% ipython --no-banner

In [1]: import numpy as np

In [2]: from numpy import linalg as LA

In [3]: np.set_printoptions(precision=2, suppress=True, linewidth=100)

In [4]: data = np.load("data.npy")

In [5]: data
Out[5]: 
array([[ 0.8 ,  0.1 ,  2.5 ,  2.6 ,  0.3 , -0.5 ],
       [-0.1 , -1.3 ,  1.1 ,  0.9 , -1.2 ,  0.4 ],
       [ 0.9 , -0.5 ,  0.9 , -0.2 ,  0.7 , -0.2 ],
       [ 0.02, -0.94,  1.04,  1.08, -1.07,  0.2 ],
       [-2.  , -0.9 ,  0.2 ,  2.5 , -0.7 , -0.4 ]])

In [6]: def softmax(z):
   ...:     e = np.exp(z - z.max(axis=-1, keepdims=True))
   ...:     return e / e.sum(axis=-1, keepdims=True)
   ...: 

In [7]: softmax(data).sum(axis=1)
Out[7]: array([1., 1., 1., 1., 1.])

In [8]: np.round(softmax(10 * data[1]), 2) + 0
Out[8]: array([0.  , 0.  , 0.88, 0.12, 0.  , 0.  ])

In [9]: softmax(data[1])
Out[9]: array([0.11, 0.03, 0.36, 0.29, 0.04, 0.18])

In [10]: att = data @ data.T / np.sqrt(6)

In [11]: softmax(att).round(6).argmax(axis=1)
Out[11]: array([0, 1, 0, 0, 4])

In [12]: np.round(softmax(att + np.triu(np.full(att.shape, -np.inf), 1)), 2) + 0
Out[12]: 
array([[1.  , 0.  , 0.  , 0.  , 0.  ],
       [0.4 , 0.6 , 0.  , 0.  , 0.  ],
       [0.44, 0.17, 0.39, 0.  , 0.  ],
       [0.35, 0.32, 0.06, 0.27, 0.  ],
       [0.06, 0.04, 0.  , 0.04, 0.85]])

In [13]: np.round(softmax(att), 2) + 0
Out[13]: 
array([[0.92, 0.02, 0.01, 0.02, 0.03],
       [0.2 , 0.3 , 0.04, 0.24, 0.22],
       [0.35, 0.14, 0.32, 0.14, 0.05],
       [0.27, 0.25, 0.04, 0.21, 0.22],
       [0.06, 0.04, 0.  , 0.04, 0.85]])

In [14]: left, sig, Vt = LA.svd(data, full_matrices=False)

In [15]: np.round(left.T @ data @ Vt.T, 2) + 0
Out[15]: 
array([[4.9 , 0.  , 0.  , 0.  , 0.  ],
       [0.  , 3.03, 0.  , 0.  , 0.  ],
       [0.  , 0.  , 1.98, 0.  , 0.  ],
       [0.  , 0.  , 0.  , 0.84, 0.  ],
       [0.  , 0.  , 0.  , 0.  , 0.11]])

In [16]: np.round(Vt @ Vt.T, 2) + 0
Out[16]: 
array([[1., 0., 0., 0., 0.],
       [0., 1., 0., 0., 0.],
       [0., 0., 1., 0., 0.],
       [0., 0., 0., 1., 0.],
       [0., 0., 0., 0., 1.]])

In [17]: np.cumsum(sig ** 2) / np.sum(sig ** 2)
Out[17]: array([0.63, 0.88, 0.98, 1.  , 1.  ])

In [18]: left.shape, sig.shape, Vt.shape
Out[18]: ((5, 5), (5,), (5, 6))

In [19]: r0, v = data[4], data[2]

In [20]: r0 @ v
Out[20]: np.float64(-2.08)

In [21]: r0 @ r0
Out[21]: np.float64(11.75)

In [22]: p = (r0 @ v) / (r0 @ r0) * r0

In [23]: v - p
Out[23]: array([ 0.55, -0.66,  0.94,  0.24,  0.58, -0.27])

In [24]: round(float(LA.norm(r0 + v) ** 2 + LA.norm(r0 - v) ** 2), 2)
Out[24]: 28.38

In [25]: x0 = np.array([1, 0, 2, -2, 1, 3])

In [26]: np.sign((data @ x0).round(6))
Out[26]: array([-1.,  1.,  1., -1., -1.])

In [27]: data * x0
Out[27]: 
array([[ 0.8 ,  0.  ,  5.  , -5.2 ,  0.3 , -1.5 ],
       [-0.1 , -0.  ,  2.2 , -1.8 , -1.2 ,  1.2 ],
       [ 0.9 , -0.  ,  1.8 ,  0.4 ,  0.7 , -0.6 ],
       [ 0.02, -0.  ,  2.08, -2.16, -1.07,  0.6 ],
       [-2.  , -0.  ,  0.4 , -5.  , -0.7 , -1.2 ]])

In [28]: data @ np.ones(6)
Out[28]: array([ 5.8 , -0.2 ,  1.6 ,  0.33, -1.3 ])
